$ python3 -q
>>> import numpy as np
>>> np.set_printoptions(suppress=True, linewidth=100)
>>> J = np.load("case5.npy")
>>> J
array([[-1.,  1.,  0.,  0.],
       [ 0., -1.,  1.,  0.],
       [ 0.,  0., -1.,  1.],
       [ 0.,  0.,  0., -1.]])
>>> B = np.array([[1, 1], [1, 2]])
>>> basis = np.kron(B, J)
>>> np.linalg.matrix_rank(basis)
np.int64(8)
>>> basis
array([[-1.,  1.,  0.,  0., -1.,  1.,  0.,  0.],
       [ 0., -1.,  1.,  0.,  0., -1.,  1.,  0.],
       [ 0.,  0., -1.,  1.,  0.,  0., -1.,  1.],
       [ 0.,  0.,  0., -1.,  0.,  0.,  0., -1.],
       [-1.,  1.,  0.,  0., -2.,  2.,  0.,  0.],
       [ 0., -1.,  1.,  0.,  0., -2.,  2.,  0.],
       [ 0.,  0., -1.,  1.,  0.,  0., -2.,  2.],
       [ 0.,  0.,  0., -1.,  0.,  0.,  0., -2.]])
>>> round(np.linalg.norm(basis, 2), 1), round(np.linalg.norm(B, 2) * np.linalg.norm(J, 2), 1)
(np.float64(4.9), np.float64(4.9))
>>> C2 = basis.T @ basis
>>> np.allclose(C2, C2.T)
True
>>> np.diag(C2)
array([ 2.,  4.,  4.,  4.,  5., 10., 10., 10.])
>>> np.round(np.linalg.svd(basis, compute_uv=False) ** 2, 1) + 0
array([24.2, 16.1,  6.9,  0.8,  0.5,  0.3,  0.1,  0. ])
>>> np.round(np.linalg.eigvalsh(C2)[::-1], 1) + 0
array([24.2, 16.1,  6.9,  0.8,  0.5,  0.3,  0.1,  0. ])
>>> hat = np.triu(np.array([[3, 1, -9, 4], [2, -6, 3, 5], [-5, -8, 8, -6], [9, 1, 8, -2]]), 1) + np.eye(4)
>>> B = hat @ J @ np.linalg.inv(hat)
>>> round(float(np.linalg.det(B)), 1)
1.0
>>> hat @ J - J @ hat
array([[  0.,   0.,  -2., -14.],
       [  0.,   0.,   0.,   9.],
       [  0.,   0.,   0.,   0.],
       [  0.,   0.,   0.,   0.]])
